% python3 -q
>>> import numpy as np
>>> np.set_printoptions(suppress=True, linewidth=140)
>>> tidy = lambda a: np.round(a, 2) + 0
>>> rng = np.random.default_rng(91302)
>>> mat = np.eye(6, dtype=int)[rng.permutation(6)] * np.array([0, 0, 0, 2, 1, 0])
>>> print(mat)
[[0 0 0 0 0 0]
 [0 0 0 2 0 0]
 [0 0 0 0 0 0]
 [0 0 0 0 0 0]
 [0 0 0 0 1 0]
 [0 0 0 0 0 0]]
>>> print((mat != 0).astype(int))
[[0 0 0 0 0 0]
 [0 0 0 1 0 0]
 [0 0 0 0 0 0]
 [0 0 0 0 0 0]
 [0 0 0 0 1 0]
 [0 0 0 0 0 0]]
>>> print(mat @ mat)
[[0 0 0 0 0 0]
 [0 0 0 0 0 0]
 [0 0 0 0 0 0]
 [0 0 0 0 0 0]
 [0 0 0 0 1 0]
 [0 0 0 0 0 0]]
>>> print((np.linalg.matrix_power((mat != 0) + (mat.T != 0) + np.eye(6), 6) > 0).astype(int))
[[1 0 0 0 0 0]
 [0 1 0 1 0 0]
 [0 0 1 0 0 0]
 [0 1 0 1 0 0]
 [0 0 0 0 1 0]
 [0 0 0 0 0 1]]
>>> print(tidy(np.linalg.det(mat)))
0.0
>>> feats = np.loadtxt("layer13.csv", delimiter=",")
>>> print(feats)
[[ 5.  4.  1. -4.  3. -3.]
 [ 4.  5.  4.  1. -4.  3.]
 [ 1.  4.  5.  4.  1. -4.]
 [-4.  1.  4.  5.  4.  1.]
 [ 3. -4.  1.  4.  5.  4.]
 [-3.  3. -4.  1.  4.  5.]]
>>> f = np.array([0, 1])
>>> print(np.array([np.convolve(row, f, "same") for row in mat]))
[[0 0 0 0 0 0]
 [0 0 0 0 2 0]
 [0 0 0 0 0 0]
 [0 0 0 0 0 0]
 [0 0 0 0 0 1]
 [0 0 0 0 0 0]]
>>> print(np.polyval(f, mat[2]))
[1 1 1 1 1 1]
>>> np.linalg.rank(feats)
Traceback (most recent call last):
  File "<python-input-15>", line 1, in <module>
    np.linalg.rank(feats)
    ^^^^^^^^^^^^^^
AttributeError: module 'numpy.linalg' has no attribute 'rank'
>>> print(tidy(np.linalg.norm(feats)))
21.63
>>> feats[:, 6]
Traceback (most recent call last):
  File "<python-input-17>", line 1, in <module>
    feats[:, 6]
    ~~~~~^^^^^^
IndexError: index 6 is out of bounds for axis 1 with size 6
>>> print(np.count_nonzero(feats))
36
>>> print(feats.sum(axis=0))
[ 6. 13. 11. 11. 13.  6.]
>>> print(np.diff(feats, axis=0))
[[-1.  1.  3.  5. -7.  6.]
 [-3. -1.  1.  3.  5. -7.]
 [-5. -3. -1.  1.  3.  5.]
 [ 7. -5. -3. -1.  1.  3.]
 [-6.  7. -5. -3. -1.  1.]]
>>> feats[6]
Traceback (most recent call last):
  File "<python-input-21>", line 1, in <module>
    feats[6]
    ~~~~~^^^
IndexError: index 6 is out of bounds for axis 0 with size 6
>>> print(feats.shape)
(6, 6)
